% python3 -q
>>> import numpy as np
>>> import numpy.linalg as la
>>> np.set_printoptions(precision=2, suppress=True, linewidth=120)
>>> def rnd(a):
...     return np.round(a, 2) + 0
... 
>>> M = np.load("out6.npy")
>>> print(M)
[[1 1 1]
 [0 3 1]
 [1 0 0]]
>>> print((M - M.T) / 2)
[[ 0.   0.5  0. ]
 [-0.5  0.   0.5]
 [ 0.  -0.5  0. ]]
>>> print(np.allclose(M @ M.T, M.T @ M))
False
>>> print(M @ M)
[[2 4 2]
 [1 9 3]
 [1 1 1]]
>>> print(np.allclose(M, M.T))
False
>>> print(rnd(np.abs(la.eigvals(M)).max()))
3.17
>>> print(rnd(la.det(M)))
-2.0
>>> Uu, s, VT = la.svd(M, full_matrices=False)
>>> print(rnd(Uu.T @ M @ VT.T))
[[3.44 0.   0.  ]
 [0.   1.41 0.  ]
 [0.   0.   0.41]]
>>> print(rnd(VT @ VT.T))
[[1. 0. 0.]
 [0. 1. 0.]
 [0. 0. 1.]]
>>> print(rnd(np.abs(VT[0])))
[0.13 0.91 0.39]
>>> print((s > 1e-8).sum())
3
>>> print(rnd(np.sqrt((s ** 2).sum())), rnd(la.norm(M)))
3.74 3.74
>>> print(Uu.shape, s.shape, VT.shape)
(3, 3) (3,) (3, 3)
>>> evals, evecs = la.eig(M)
>>> print(rnd(np.sort(la.eigvals(la.inv(M)))))
[-2.08  0.32  0.76]
>>> print(rnd(np.sort(la.eigvals(M @ M))))
[ 0.23  1.72 10.05]
>>> print(rnd(evals))
[-0.48  1.31  3.17]
>>> print(rnd(np.prod(evals)))
-2.0
>>> print(rnd(M @ evecs[:, 0] - evals[0] * evecs[:, 0]))
[0. 0. 0.]
>>> Y = M / np.sqrt((M ** 2).mean(axis=1, keepdims=True))
>>> print(rnd(la.norm(Y, axis=1)))
[1.73 1.73 1.73]
>>> print(la.matrix_rank(M - M.mean(axis=1, keepdims=True)))
2
>>> print(rnd(Y[1]))
[0.   1.64 0.55]
>>> print(la.matrix_rank(Y) == la.matrix_rank(M))
True
>>> print(rnd(M - M.mean(axis=1, keepdims=True)))
[[ 0.    0.    0.  ]
 [-1.33  1.67 -0.33]
 [ 0.67 -0.33 -0.33]]
>>> mat = np.array([[0, 0, 0, 0], [0, 1, 1, 0], [0, 1, 1, 0], [0, 0, 0, 0]])
>>> evals, evecs = la.eigh(mat)
>>> x0 = np.array([2, 1, -1, -1])
>>> print(x0 @ mat @ x0)
0
>>> print(rnd(la.eigvalsh(mat[1:, 1:])))
[0. 0. 2.]
>>> print(rnd(evecs * np.abs(evals) @ evecs.T))
[[0. 0. 0. 0.]
 [0. 1. 1. 0.]
 [0. 1. 1. 0.]
 [0. 0. 0. 0.]]
>>> print(x0 @ mat @ x0 / (x0 @ x0), evals[0], evals[-1])
0.0 0.0 2.0
>>> hat = np.triu(np.array([[-1, -3, -1, -8], [3, 9, 3, 3], [1, -3, 1, 8], [4, -2, 9, -4]]), 1) + np.eye(4)
>>> Y = hat @ mat @ la.inv(hat)
>>> print(hat @ mat - mat @ hat)
[[  0.  -4.  -4.   0.]
 [  0.   3.   0. -11.]
 [  0.   0.  -3. -11.]
 [  0.   0.   0.   0.]]
>>> print(np.poly(Y))
[ 1. -2.  0.  0.  0.]
>>> print(rnd(la.det(Y)))
0.0
>>> print(la.matrix_rank(Y))
1
